% python3 -q
>>> import numpy as np
>>> import numpy.linalg as la
>>> np.set_printoptions(precision=2, suppress=True, linewidth=120, floatmode="fixed")
>>> m1 = np.load("layer9.npy")
>>> m1
array([[ 0, -1,  3],
       [ 0,  0,  3],
       [ 0,  0,  0]])
>>> U, sv, vt = la.svd(m1)
>>> sv
array([4.30, 0.70, 0.00])
>>> out = U[:, :2] @ np.diag(sv[:2]) @ vt[:2]
>>> la.matrix_rank(out)
np.int64(2)
>>> out.round(2) + 0
array([[ 0.00, -1.00,  3.00],
       [ 0.00,  0.00,  3.00],
       [ 0.00,  0.00,  0.00]])
>>> round(float(np.abs(m1 - out).max()), 2)
0.0
>>> np.round(la.norm(m1 - out) / la.norm(m1), 2)
np.float64(0.0)
>>> round(float(la.norm(m1 - out, 2)), 2), sv[2]
(0.0, np.float64(0.0))
>>> th = np.radians(120)
>>> r_ = np.eye(3)
>>> r_[0, 0] = r_[1, 1] = np.cos(th)
>>> r_[0, 1], r_[1, 0] = -np.sin(th), np.sin(th)
>>> r_
array([[-0.50, -0.87,  0.00],
       [ 0.87, -0.50,  0.00],
       [ 0.00,  0.00,  1.00]])
>>> out = m1 @ r_.T
>>> la.svd(m1, compute_uv=False), la.svd(out, compute_uv=False)
(array([4.30, 0.70, 0.00]), array([4.30, 0.70, 0.00]))
>>> round(float(la.det(r_)), 2), round(np.trace(r_), 2)
(1.0, np.float64(0.0))
>>> np.allclose(la.norm(m1, axis=1), la.norm(out, axis=1))
True
>>> out
array([[0.87, 0.50, 3.00],
       [0.00, 0.00, 3.00],
       [0.00, 0.00, 0.00]])
>>> out = np.array([[1, 0, 3], [3, 3, 1]])
>>> C = np.kron(out, m1)
>>> la.matrix_rank(C)
np.int64(4)
>>> C.shape
(6, 9)
>>> F = np.load("sample14.npy")
>>> F
array([[ 1.40,  0.90, -1.00],
       [-1.60, -1.10,  3.00],
       [ 0.40,  0.00,  7.00]])
>>> vec = np.array([1, 5, 4])
>>> h = np.maximum(F @ vec, 0)
>>> np.maximum(F @ vec, 0) - np.maximum(-F @ vec, 0)
array([ 1.90,  4.90, 28.40])
>>> np.tanh(F @ vec)
array([0.96, 1.00, 1.00])
>>> U, sv, vt = la.svd(F)
>>> np.argmax(sv[:-1] / (sv[1:] + 1e-6)) + 1
np.int64(2)
>>> out = U[:, :2] @ np.diag(sv[:2]) @ vt[:2]
>>> la.matrix_rank(F, rtol=0.05)
np.int64(2)
>>> round(la.norm(F - out, 2), 2), np.round(sv[2], 2)
(np.float64(0.0), np.float64(0.0))
>>> la.matrix_rank(out)
np.int64(2)
>>> np.round(la.det(F), 2)
np.float64(-0.06)
>>> (F + F.T) / 2
array([[ 1.40, -0.35, -0.30],
       [-0.35, -1.10,  1.50],
       [-0.30,  1.50,  7.00]])
>>> F @ F
array([[ 0.12,  0.27, -5.70],
       [ 0.72, -0.23, 19.30],
       [ 3.36,  0.36, 48.60]])
>>> np.sort(np.abs(la.eigvals(F)))
array([0.02, 0.37, 6.95])
>>> np.allclose(F, F.T)
False
>>> np.allclose(F @ F.T, F.T @ F)
False
>>> X = np.loadtxt("arr.csv", delimiter=",")
>>> X
array([[ 0.30,  0.09,  2.01],
       [ 0.91,  0.30,  5.99],
       [ 0.88,  0.28,  6.02],
       [ 0.31,  0.06,  1.99],
       [ 0.92,  0.30,  6.01],
       [ 0.87,  0.26,  5.97],
       [ 0.89,  0.29,  5.98],
       [-0.01, -0.02,  0.00],
       [ 0.31,  0.12,  2.02],
       [ 0.56,  0.22,  3.99],
       [ 0.32,  0.10,  1.99],
       [ 0.33,  0.08,  1.98],
       [ 0.28,  0.11,  2.03],
       [ 0.61,  0.22,  4.00],
       [-0.04,  0.00,  0.00],
       [ 0.90,  0.31,  6.03],
       [ 0.02,  0.01,  0.00],
       [ 0.91,  0.28,  6.00],
       [ 0.30,  0.10,  1.97]])
>>> gram = np.cov(X, rowvar=False)
>>> np.polyfit(X[:, 1], X[:, 2], 1)
array([19.91,  0.11])
>>> np.argwhere(np.triu(np.abs(np.corrcoef(X.T)) > 0.8, 1))
array([[0, 1],
       [0, 2],
       [1, 2]])
>>> gram
array([[0.12, 0.04, 0.80],
       [0.04, 0.01, 0.26],
       [0.80, 0.26, 5.36]])
>>> vec = np.array([2, 5, 7])
>>> rhs = X @ vec
>>> la.lstsq(X, rhs)[0]
array([2.00, 5.00, 7.00])
>>> np.round(la.pinv(X) @ X, 2) + 0
array([[1.00, 0.00, 0.00],
       [0.00, 1.00, 0.00],
       [0.00, 0.00, 1.00]])
>>> rng = np.random.default_rng(9059)
>>> rhs = rhs + 0.02 * rng.normal(size=19)
>>> rhs
array([15.18, 45.26, 45.33, 14.88, 45.40, 44.85, 45.08, -0.12, 15.36, 30.16, 15.05, 14.94, 15.32, 30.33, -0.08, 45.55,
        0.09, 45.23, 14.91])
>>> beta, *_ = la.lstsq(X, rhs)
>>> np.round(X.T @ (rhs - X @ beta), 2) + 0
array([0.00, 0.00, 0.00])
>>> round(float(la.norm(rhs - X @ beta)), 2)
0.07
>>> [round(float(la.norm(la.solve(X.T @ X + lam * np.eye(3), X.T @ rhs))), 2) for lam in (0, 1, 10, 100)]
[8.63, 7.43, 7.23, 5.68]
>>> beta.round()
array([2.00, 5.00, 7.00])
>>> vec = np.array([2, -3, -3])
>>> la.norm(X @ vec) <= la.norm(X, 2) * la.norm(vec) + 1e-9
np.True_
>>> E = np.loadtxt("block17.csv", delimiter=",")
>>> E
array([[ 1.00,  0.00,  0.00,  0.00],
       [ 0.00,  1.00,  0.00,  0.00],
       [ 0.00,  0.00,  0.87,  0.50],
       [ 0.00,  0.00, -0.50,  0.87]])
>>> gram = E.T @ E
>>> la.svd(E, compute_uv=False) ** 2
array([1.00, 1.00, 1.00, 1.00])
>>> (E @ E.T).shape
(4, 4)
>>> out = E / la.norm(E, axis=1, keepdims=True)
>>> gram = out @ out.T
>>> la.norm(out, axis=1)
array([1.00, 1.00, 1.00, 1.00])
>>> gram.round(2) + 0
array([[1.00, 0.00, 0.00, 0.00],
       [0.00, 1.00, 0.00, 0.00],
       [0.00, 0.00, 1.00, 0.00],
       [0.00, 0.00, 0.00, 1.00]])
>>> (gram - 2 * np.eye(4)).round(6).argmax(axis=1)
array([1, 0, 0, 0])
>>> np.argwhere(np.triu(np.abs(gram) > 0.95, 1))
array([], shape=(0, 2), dtype=int64)
